In [1]: import numpy as np

In [2]: np.set_printoptions(suppress=True, linewidth=200)

In [3]: mat = np.loadtxt("a.csv", delimiter=",")

In [4]: mat
Out[4]: 
array([[-2.,  2., -1.],
       [ 1.,  0.,  2.],
       [-3.,  3.,  0.],
       [ 3.,  2.,  9.]])

In [5]: ang = np.radians(140)

In [6]: R = np.eye(3)

In [7]: R[2, 2] = R[1, 1] = np.cos(ang)

In [8]: R[2, 1], R[1, 2] = -np.sin(ang), np.sin(ang)

In [9]: R.round(2)
Out[9]: 
array([[ 1.  ,  0.  ,  0.  ],
       [ 0.  , -0.77,  0.64],
       [ 0.  , -0.64, -0.77]])

In [10]: other = mat @ R.T

In [11]: np.round(np.linalg.svd(mat, compute_uv=False), 2), np.round(np.linalg.svd(other, compute_uv=False), 2)
Out[11]: (array([10.03,  5.04,  0.31]), array([10.03,  5.04,  0.31]))

In [12]: np.allclose(np.linalg.norm(mat, axis=1), np.linalg.norm(other, axis=1))
Out[12]: True

In [13]: np.round(np.linalg.det(R), 2), round(float(np.trace(R)), 2)
Out[13]: (np.float64(1.0), -0.53)

In [14]: other = mat / np.sqrt((mat ** 2).mean(axis=1, keepdims=True))

In [15]: np.linalg.matrix_rank(mat - mat.mean(axis=1, keepdims=True))
Out[15]: np.int64(2)

In [16]: np.linalg.matrix_rank(other) == np.linalg.matrix_rank(mat)
Out[16]: np.True_

In [17]: other[1].round(2)
Out[17]: array([0.77, 0.  , 1.55])

In [18]: other = np.c_[mat[:, :1] @ np.array([[3]]), np.array([-1, -3, -2, 3])]

In [19]: print(other)
[[-6. -1.]
 [ 3. -3.]
 [-9. -2.]
 [ 9.  3.]]

In [20]: np.round(np.linalg.norm(other - mat @ np.linalg.lstsq(mat, other)[0], axis=0), 2) + 0
Out[20]: array([0.  , 3.66])

In [21]: print(np.round(np.linalg.lstsq(mat, other[:, 0])[0], 2) + 0)
[3. 0. 0.]

In [22]: np.linalg.matrix_rank(other)
Out[22]: np.int64(2)

In [23]: A = np.load("dump.npy")

In [24]: A
Out[24]: 
array([[2.69, 2.48, 1.45],
       [0.7 , 0.5 , 0.8 ],
       [2.6 , 2.5 , 1.5 ]])

In [25]: np.round(np.linalg.eigvals(A), 2)
Out[25]: array([ 4.96,  0.09, -0.36])

In [26]: np.round(np.poly(A), 2)
Out[26]: array([ 1.  , -4.69, -1.38,  0.16])

In [27]: np.round(np.linalg.det(A.T), 2)
Out[27]: np.float64(-0.16)

In [28]: np.kron(np.eye(2, dtype=int), A)
Out[28]: 
array([[2.69, 2.48, 1.45, 0.  , 0.  , 0.  ],
       [0.7 , 0.5 , 0.8 , 0.  , 0.  , 0.  ],
       [2.6 , 2.5 , 1.5 , 0.  , 0.  , 0.  ],
       [0.  , 0.  , 0.  , 2.69, 2.48, 1.45],
       [0.  , 0.  , 0.  , 0.7 , 0.5 , 0.8 ],
       [0.  , 0.  , 0.  , 2.6 , 2.5 , 1.5 ]])

In [29]: print(round(np.linalg.det(2 * A), 2), round(np.linalg.det(A), 2))
-1.24 -0.16

In [30]: np.round(np.linalg.eigvals(A).sum().real, 2)
Out[30]: np.float64(4.69)

In [31]: np.round(np.einsum("ii->", A), 2)
Out[31]: np.float64(4.69)

In [32]: hat = np.triu(np.array([[1, -2, 0], [3, 3, -1], [-1, -2, -4]]), 1) + np.eye(3)

In [33]: other = hat @ A @ np.linalg.inv(hat)

In [34]: other.round(2)
Out[34]: 
array([[ 1.29,  4.06,  3.91],
       [-1.9 , -5.8 , -6.5 ],
       [ 2.6 ,  7.7 ,  9.2 ]])

In [35]: round(np.trace(other), 2), round(float(np.trace(A)), 2)
Out[35]: (np.float64(4.69), 4.69)

In [36]: print(np.round(np.linalg.det(other), 2))
-0.16

In [37]: np.linalg.matrix_rank(other)
Out[37]: np.int64(3)

In [38]: x = np.array([1, -2, 0])

In [39]: a = np.maximum(other @ x, 0)

In [40]: np.round(other * (a > 1e-9)[:, None], 2)
Out[40]: 
array([[ 0. ,  0. ,  0. ],
       [-1.9, -5.8, -6.5],
       [ 0. ,  0. ,  0. ]])

In [41]: a.round(2)
Out[41]: array([0. , 9.7, 0. ])

In [42]: np.round(np.tanh(other @ x), 2)
Out[42]: array([-1.,  1., -1.])

In [43]: O, _ = np.linalg.qr(np.array([[0.5, 1.0, -0.5, 0.8],
    ...:     [0.7, -0.9, 0.2, 0.4],
    ...:     [0.7, -1.7, 0.2, 0.1],
    ...:     [-0.3, -0.7, 0.6, -1.3]]))

In [44]: data = O[:, :3]

In [45]: data.round(2)
Out[45]: 
array([[-0.44,  0.69,  0.26],
       [-0.61, -0.15,  0.53],
       [-0.61, -0.54, -0.42],
       [ 0.26, -0.46,  0.69]])

In [46]: hat = data @ np.linalg.solve(data.T @ data, data.T)

In [47]: np.linalg.matrix_rank(np.eye(4) - hat)
Out[47]: np.int64(1)

In [48]: print(np.round((np.eye(4) - hat) @ data, 2) + 0)
[[0. 0. 0.]
 [0. 0. 0.]
 [0. 0. 0.]
 [0. 0. 0.]]

In [49]: np.round(np.linalg.eigvalsh(hat), 2) + 0
Out[49]: array([0., 1., 1., 1.])

In [50]: np.round(np.diag(hat), 2)
Out[50]: array([0.73, 0.68, 0.83, 0.76])

In [51]: np.trace(hat)
Out[51]: np.float64(3.0)

In [52]: hat.round(2)
Out[52]: 
array([[ 0.73,  0.3 , -0.21, -0.25],
       [ 0.3 ,  0.68,  0.23,  0.28],
       [-0.21,  0.23,  0.83, -0.2 ],
       [-0.25,  0.28, -0.2 ,  0.76]])

In [53]: np.round(hat @ data[:, 2], 2)
Out[53]: array([ 0.26,  0.53, -0.42,  0.69])

In [54]: x = np.array([0, -1, 3])

In [55]: rhs = data @ x

In [56]: np.round(np.linalg.pinv(data) @ data, 2) + 0
Out[56]: 
array([[1., 0., 0.],
       [0., 1., 0.],
       [0., 0., 1.]])

In [57]: np.round(np.linalg.lstsq(data, rhs)[0], 2) + 0
Out[57]: array([ 0., -1.,  3.])

In [58]: rng = np.random.default_rng(419)

In [59]: rhs = rhs + 0.05 * rng.normal(size=4)

In [60]: rhs.round(2)
Out[60]: array([ 0.03,  1.73, -0.65,  2.56])

In [61]: beta, *_ = np.linalg.lstsq(data, rhs)

In [62]: np.round(np.linalg.norm(rhs - data @ beta), 2)
Out[62]: np.float64(0.02)

In [63]: lab = rng.integers(0, 2, 4)

In [64]: F = np.array([[-2, 3, -1, 2], [-2, -2, -3, -1], [3, 0, -2, 1], [1, 2, 0, -2]]) * (lab[:, None] == lab)

In [65]: F
Out[65]: 
array([[-2,  0, -1,  0],
       [ 0, -2,  0, -1],
       [ 3,  0, -2,  0],
       [ 0,  2,  0, -2]])

In [66]: x = np.array([8, 3, 6, 3])

In [67]: rhs = F @ x

In [68]: beta, lr = np.zeros(4), 1 / np.linalg.norm(F, 2) ** 2

In [69]: for i in range(60):
    ...:     beta -= lr * F.T @ (F @ beta - rhs)
    ...:     if i % 10 == 0: print(i, round(np.linalg.norm(F @ beta - rhs), 2))
    ...: 
0 13.57
10 0.94
20 0.07
30 0.01
40 0.0
50 0.0

In [70]: np.round(np.linalg.cond(F), 2)
Out[70]: np.float64(2.09)

In [71]: print(beta.round(2))
[8. 3. 6. 3.]

In [72]: O = F.astype(float).copy()

In [73]: for j in range(4):
    ...:     O[:, j] -= O[:, :j] @ (O[:, :j].T @ O[:, j])
    ...:     O[:, j] /= np.linalg.norm(O[:, j])
    ...: 

In [74]: np.round(O.T @ O, 2) + 0
Out[74]: 
array([[1., 0., 0., 0.],
       [0., 1., 0., 0.],
       [0., 0., 1., 0.],
       [0., 0., 0., 1.]])

In [75]: print(np.round(O.T @ F, 2))
[[ 3.61  0.   -1.11  0.  ]
 [ 0.    2.83  0.   -0.71]
 [ 0.    0.    1.94  0.  ]
 [ 0.    0.    0.    2.12]]

In [76]: O.round(2)
Out[76]: 
array([[-0.55,  0.  , -0.83,  0.  ],
       [ 0.  , -0.71,  0.  , -0.71],
       [ 0.83,  0.  , -0.55,  0.  ],
       [ 0.  ,  0.71,  0.  , -0.71]])

In [77]: F.inv()
Traceback (most recent call last):
  Cell In[77], line 1
    F.inv()
AttributeError: 'numpy.ndarray' object has no attribute 'inv'


In [78]: (F - F.T) / 2
Out[78]: 
array([[ 0. ,  0. , -2. ,  0. ],
       [ 0. ,  0. ,  0. , -1.5],
       [ 2. ,  0. ,  0. ,  0. ],
       [ 0. ,  1.5,  0. ,  0. ]])

In [79]: np.linalg.matrix_power(F, 4)
Out[79]: 
array([[-47,   0,   8,   0],
       [  0, -28,   0,  16],
       [-24,   0, -47,   0],
       [  0, -32,   0, -28]])

In [80]: round(float(np.linalg.eigvals(F).sum().real), 2)
Out[80]: -8.0

In [81]: np.einsum("ij,ji->", F, F)
Out[81]: np.int64(6)

In [82]: np.poly(F)
Out[82]: array([ 1.,  8., 29., 52., 42.])

In [83]: np.round(np.linalg.eigvals(F), 2)
Out[83]: array([-2.+1.73j, -2.-1.73j, -2.+1.41j, -2.-1.41j])

In [84]: round(np.linalg.det(F.T), 2)
Out[84]: np.float64(42.0)

In [85]: np.round(np.linalg.det(2 * F), 2), round(float(np.linalg.det(F)), 2)
Out[85]: (np.float64(672.0), 42.0)

In [86]: np.kron(np.eye(2, dtype=int), F)
Out[86]: 
array([[-2,  0, -1,  0,  0,  0,  0,  0],
       [ 0, -2,  0, -1,  0,  0,  0,  0],
       [ 3,  0, -2,  0,  0,  0,  0,  0],
       [ 0,  2,  0, -2,  0,  0,  0,  0],
       [ 0,  0,  0,  0, -2,  0, -1,  0],
       [ 0,  0,  0,  0,  0, -2,  0, -1],
       [ 0,  0,  0,  0,  3,  0, -2,  0],
       [ 0,  0,  0,  0,  0,  2,  0, -2]])
